>>> import numpy as np
>>> np.set_printoptions(precision=2, suppress=True, linewidth=100, sign=" ")
>>> X = np.load("mat.npy")
>>> print(X)
[[  1  -2   4  -8]
 [  1  -1   1  -1]
 [  1   0   0   0]
 [  1   1   1   1]
 [  1   2   4   8]
 [  1   3   9  27]
 [  1   4  16  64]
 [  1   5  25 125]
 [  1   6  36 216]
 [  1   7  49 343]]
>>> # column 3 is much longer than the rest
>>> print(X.reshape(-1, 2))
[[  1  -2]
 [  4  -8]
 [  1  -1]
 [  1  -1]
 [  1   0]
 [  0   0]
 [  1   1]
 [  1   1]
 [  1   2]
 [  4   8]
 [  1   3]
 [  9  27]
 [  1   4]
 [ 16  64]
 [  1   5]
 [ 25 125]
 [  1   6]
 [ 36 216]
 [  1   7]
 [ 49 343]]
>>> X.reshape(10, 5)
Traceback (most recent call last):
  File "<python-input-6>", line 1, in <module>
    X.reshape(10, 5)
    ~~~~~~~~~^^^^^^^
ValueError: cannot reshape array of size 40 into shape (10,5)
>>> print(X.ravel(order="F"))
[  1   1   1   1   1   1   1   1   1   1  -2  -1   0   1   2   3   4   5   6   7   4   1   0   1
   4   9  16  25  36  49  -8  -1   0   1   8  27  64 125 216 343]
>>> print(X.reshape(2, -1))
[[  1  -2   4  -8   1  -1   1  -1   1   0   0   0   1   1   1   1   1   2   4   8]
 [  1   3   9  27   1   4  16  64   1   5  25 125   1   6  36 216   1   7  49 343]]
>>> T = X.reshape(10, 2, -1)
>>> print(T[:, 0])
[[ 1 -2]
 [ 1 -1]
 [ 1  0]
 [ 1  1]
 [ 1  2]
 [ 1  3]
 [ 1  4]
 [ 1  5]
 [ 1  6]
 [ 1  7]]
>>> print(np.einsum("ihd,jhd->hij", T, T).shape)
(2, 10, 10)
>>> print(T.shape)
(10, 2, 2)
>>> print(T.sum(axis=1))
[[  5 -10]
 [  2  -2]
 [  1   0]
 [  2   2]
 [  5  10]
 [ 10  30]
 [ 17  68]
 [ 26 130]
 [ 37 222]
 [ 50 350]]
